$ python3 -q
>>> import numpy as np
>>> from numpy import linalg as LA
>>> np.set_printoptions(suppress=True, linewidth=120)
>>> def rd(a):
...     return np.round(a, 4) + 0
... 
>>> M = np.loadtxt("layer19.csv", delimiter=",")
>>> rd(M)
array([[  0.8774,  -8.7578,  -5.1405,   3.4639,  -8.1108,   3.044 ,  -8.5288,   1.7715,   3.8963, -17.4719],
       [-16.5728,  18.3241,   5.1126,  -0.939 ,   0.4541,  14.4157,   4.0085,  14.8311,   4.3949,  -0.0981],
       [ -3.082 ,  -0.2996,  -5.8276,   1.0326,  -1.51  ,   9.3111, -10.5114,   6.831 ,  10.3176,  -9.6052],
       [ -5.0092,  -0.86  ,  -6.8741,   8.6842,  -0.4294,  14.8638,  -5.4251,   4.769 ,  11.1955, -13.0124],
       [  7.524 ,  -0.4207,   7.3107,   3.6504,  10.3443,  -6.6429,  16.456 , -11.3108,  -4.1784,  24.2091],
       [-15.2085,  17.0182,  16.2147,  -2.8295,  -6.6323,   0.9893,  18.1858,   9.4699, -12.5963,   2.971 ],
       [ 10.8581, -15.9599,  -6.2907,   4.0163,  -2.7743,  -3.9963,  -7.4768,  -7.3354,   3.7381,  -7.3026],
       [ -8.3465,  10.5317,   7.003 , -20.5734, -12.0232,  -6.1443, -12.3452,  17.9072,  -3.2899,  -4.4557],
       [ -9.232 ,  12.5808,  12.2152,  -1.0614,  -0.9859,   0.761 ,  15.4756,   4.738 ,  -7.8163,   8.441 ],
       [ -0.1162,  -0.6685,  -1.359 ,  12.2552,   7.1884,   9.4692,   8.7491,  -4.7477,   5.7332,   4.0919],
       [ -0.7908,  -5.037 ,   4.1461,   2.975 ,  -9.9093,  -3.4628,   5.0064,  -0.9229,  -7.2611, -10.7013],
       [  5.2428,  -8.9664,  -2.1151,  -3.3495,  -7.0103,  -5.479 ,  -8.9793,   0.0652,   0.5891,  -8.2454],
       [ -3.8207,   9.4909,   3.4262, -12.4963,   0.5564,  -0.7027,  -7.3334,  10.4671,   3.7487,   8.0937],
       [  2.8224,  -5.4063, -11.0133,   8.0074,   6.6939,  12.6613,  -9.923 ,  -0.2809,  16.6831,  -3.8862],
       [ 13.2526,  -8.8725,  -2.8218,  12.5081,  16.4318,   0.6076,  10.3744, -16.7971,   6.6205,  20.9276],
       [ -7.3047,  12.3856,  12.3368, -17.8975,  -8.4249,  -9.2674,  -0.6379,  12.6762,  -8.8065,   5.5852],
       [ -1.91  ,   3.3453,   8.0714,   4.1689,   0.9798,  -1.0177,  14.7865,  -2.9487,  -6.1061,   7.7798],
       [-10.1246,  12.4698,   6.8346,   8.5959,   6.1249,  11.5758,  17.1051,   2.4869,   0.4414,   8.5588],
       [ -5.7303,   9.3668,   0.2047,   3.3975,   8.5871,  11.6991,   3.2397,   4.5437,   8.9328,   8.8923],
       [  9.3061, -11.1998,  -6.6071,   0.272 ,   0.5778,  -2.0804, -10.5704,  -3.7925,   7.3354,  -2.0917],
       [-18.8485,  22.0011,   8.1243, -18.8386,  -9.6206,   5.0396,  -9.5901,  25.9027,   0.5998,  -4.9169],
       [-17.4111,  20.8151,  18.9647, -14.0669, -12.1926,  -4.5102,  11.1051,  16.6752, -15.2828,   1.6052],
       [  3.7834,  -3.9502,  -0.8516,  12.1312,   7.7614,   5.2898,   9.9923,  -8.5238,   3.8305,   7.0868],
       [  0.684 ,  -7.9591, -16.4155,  13.4745,   5.0887,  20.2108, -14.2666,   1.3324,  21.9301, -14.8756],
       [ -5.3355,   6.3131, -10.2185,   8.4129,  12.7674,  22.6865,  -7.6821,   6.3235,  22.1797,   1.9504],
       [  4.0312,  -2.8069,   7.9248, -14.0437, -10.551 , -16.8517,  -3.5351,   2.386 , -10.2512,   1.0993],
       [-16.2847,  17.6945,   9.7133, -16.0797, -11.8189,   1.213 ,  -4.964 ,  21.3126,  -4.113 ,  -6.361 ],
       [  8.0683, -10.3518,   0.0936,  -3.8413,  -6.1598,  -9.9314,  -5.4302,  -3.3692,  -2.6614,  -3.3654],
       [ 10.6834, -13.765 ,   1.8585,   7.1489,  -1.8574,  -8.9812,   8.2573, -12.9842,  -6.1047,   1.2619],
       [ -9.571 ,  11.7359,   4.0758, -19.1314,  -9.563 ,  -1.2155, -15.2065,  19.5588,   1.643 ,  -5.1644],
       [  7.5351,  -6.3692,  -3.7967,  12.0731,  11.4486,   5.1836,   6.6265, -10.63  ,   7.6845,  10.7247],
       [-13.4044,  14.9343,   6.9923,   1.371 ,   0.3731,  10.3961,   9.2879,   9.7091,   0.2796,   2.1613],
       [ -2.9168,  10.9747,  13.0963, -14.734 ,  -2.026 , -10.9536,   5.3586,   6.2422,  -8.9457,  15.9204],
       [  9.6179, -14.2252,  -7.2087,  16.6369,   6.2657,   5.2618,   4.1825, -13.2088,   7.1659,  -1.0898],
       [ -3.5688,   2.7192,  -2.8737,  -2.691 ,  -1.0838,   6.4658,  -9.0629,   7.897 ,   8.0705,  -4.6217],
       [ -0.2627,  -7.9502,  -6.345 ,   3.772 ,  -7.799 ,   5.3674, -10.1952,   3.2229,   5.8936, -18.8954],
       [-18.0424,  17.5493,  -2.427 ,   4.9857,   4.3866,  25.191 ,  -1.8516,  16.3989,  14.6589,  -5.4764],
       [  1.8511,  -5.0271,  -5.4144,  11.3768,   4.751 ,   9.5162,   1.2208,  -3.96  ,   8.6721,  -2.4438],
       [  4.5962,  -0.9313,   4.6936,  14.3088,  12.5283,   2.5122,  21.8626, -13.4174,  -1.1263,  19.093 ],
       [ -3.1152,  -1.8847,   1.6977,  -1.8766, -10.0695,  -0.7225,  -3.3507,   5.1436,  -2.3727, -12.5455],
       [  8.7714,  -5.6695,  -9.6965,   1.2518,  11.282 ,   5.2086, -11.9757,  -2.7729,  16.5343,   9.0621],
       [ -1.4783,   0.8412,   3.6354, -16.53  , -12.7169,  -9.438 , -13.5557,  11.0304,  -3.4184,  -7.7475],
       [  3.6225,  -9.4305,  -3.8708,   7.6624,  -2.8333,   2.5194,  -1.2808,  -3.9438,   3.0226,  -9.2587],
       [ -3.3391,   8.7653,  13.155 ,   3.5797,   4.6508,  -2.4207,  23.0131,  -3.962 ,  -9.5229,  17.9324],
       [ 12.2486, -19.4194, -15.7369,  -0.5272,  -3.9683,   0.2471, -26.4166,  -1.358 ,  14.7908, -16.5639],
       [  0.7589,  -0.2012,  -1.252 ,  13.5816,  10.1738,  10.0205,  10.904 ,  -6.4699,   6.484 ,   8.2293],
       [  4.4565,  -5.2506,  -3.3061,   4.8492,   3.5812,   2.7472,  -1.1692,  -3.6696,   5.9508,   1.7924]])
>>> rk = LA.matrix_rank(M)
>>> rk
np.int64(5)
>>> N = LA.svd(M)[2][rk:].T
>>> LA.matrix_rank(M.T @ M), LA.matrix_rank(M @ M.T)
(np.int64(5), np.int64(5))
>>> [int(LA.matrix_rank(np.delete(M, i, axis=0))) for i in range(47)]
[5, 5, 5, 5, 5, 5, 5, 5, 5, 5, 5, 5, 5, 5, 5, 5, 5, 5, 5, 5, 5, 5, 5, 5, 5, 5, 5, 5, 5, 5, 5, 5, 5, 5, 5, 5, 5, 5, 5, 5, 5, 5, 5, 5, 5, 5, 5]
>>> [int(LA.matrix_rank(M[:, :j + 1])) for j in range(10)]
[1, 2, 3, 4, 5, 5, 5, 5, 5, 5]
>>> N.shape
(10, 5)
>>> [int(LA.matrix_rank(M[:i])) for i in range(1, len(M) + 1)]
[1, 2, 3, 4, 5, 5, 5, 5, 5, 5, 5, 5, 5, 5, 5, 5, 5, 5, 5, 5, 5, 5, 5, 5, 5, 5, 5, 5, 5, 5, 5, 5, 5, 5, 5, 5, 5, 5, 5, 5, 5, 5, 5, 5, 5, 5, 5]
